$ python -q
>>> import numpy as np
>>> from numpy import linalg as LA
>>> np.set_printoptions(precision=3, suppress=True, linewidth=140)
>>> rnd = lambda a: np.round(a, 3) + 0
>>> m1 = np.load("case4.npy")
>>> print(m1)
[[ 3  0  0]
 [ 3  1  0]
 [-1  3  0]]
>>> print(LA.matrix_rank(m1, rtol=0.1))
2
>>> print(rnd(LA.norm(m1, 2) / LA.norm(m1)))
0.809
>>> print([round(float(x), 3) for x in LA.svd(m1, compute_uv=False)[:3]])
[4.359, 3.162, 0.0]
>>> print(np.argsort(-LA.norm(m1, axis=0).round(6), kind="stable")[:3])
[0 1 2]
>>> T = np.stack([m1, 2 * m1, m1[::-1]])
>>> print(T.shape)
(3, 3, 3)
>>> print(np.einsum("bij,cij->bc", T, T))
[[ 29  58   4]
 [ 58 116   8]
 [  4   8  29]]
>>> print(rnd(m1 @ LA.pinv(m1) @ m1))
[[ 3.  0.  0.]
 [ 3.  1.  0.]
 [-1.  3.  0.]]
>>> print(np.allclose(m1[:-1].T @ LA.lstsq(m1[:-1].T, m1[-1])[0], m1[-1]))
True
>>> print(LA.lstsq(m1[:-1].T, m1[-1])[2])
2
>>> print(np.unique(m1.round(6), axis=0).shape)
(3, 3)
>>> arr = np.load("test13.npy")
>>> print(arr)
[[ 1 -2  4 -8]
 [ 1 -1  1 -1]
 [ 1  0  0  0]
 [ 1  1  1  1]]
>>> # row 0 is much longer than the rest
>>> B = arr[0, 0] * arr[1:] - np.outer(arr[1:, 0], arr[0])
>>> print(B)
[[ 0  1 -3  7]
 [ 0  2 -4  8]
 [ 0  3 -3  9]]
>>> print(arr[:, 0] / arr[0, 0])
[1. 1. 1. 1.]
>>> print(np.flatnonzero(~B.round(6).any(axis=1)))
[]
>>> q, _ = LA.qr(np.array([[-0.8, -1.5, 0.6],
...     [-0.8, 0.6, -0.5],
...     [-1.3, -0.3, 0.5],
...     [-0.8, 1.3, -0.2]]))
>>> F = q @ q.T
>>> print(rnd(F))
[[ 0.699  0.088  0.324 -0.313]
 [ 0.088  0.974 -0.094  0.091]
 [ 0.324 -0.094  0.652  0.337]
 [-0.313  0.091  0.337  0.675]]
>>> # applying it twice changes nothing
>>> t = np.radians(15)
>>> R = np.eye(4)
>>> R[3, 3] = R[0, 0] = np.cos(t)
>>> R[3, 0], R[0, 3] = -np.sin(t), np.sin(t)
>>> print(rnd(R))
[[ 0.966  0.     0.     0.259]
 [ 0.     1.     0.     0.   ]
 [ 0.     0.     1.     0.   ]
 [-0.259  0.     0.     0.966]]
>>> B = F @ R.T
>>> print(rnd(np.abs(B - F).max(axis=0)))
[0.185 0.    0.    0.17 ]
>>> print(np.allclose(F @ F.T, B @ B.T))
True
>>> print(np.allclose(LA.norm(F, axis=1), LA.norm(B, axis=1)))
True
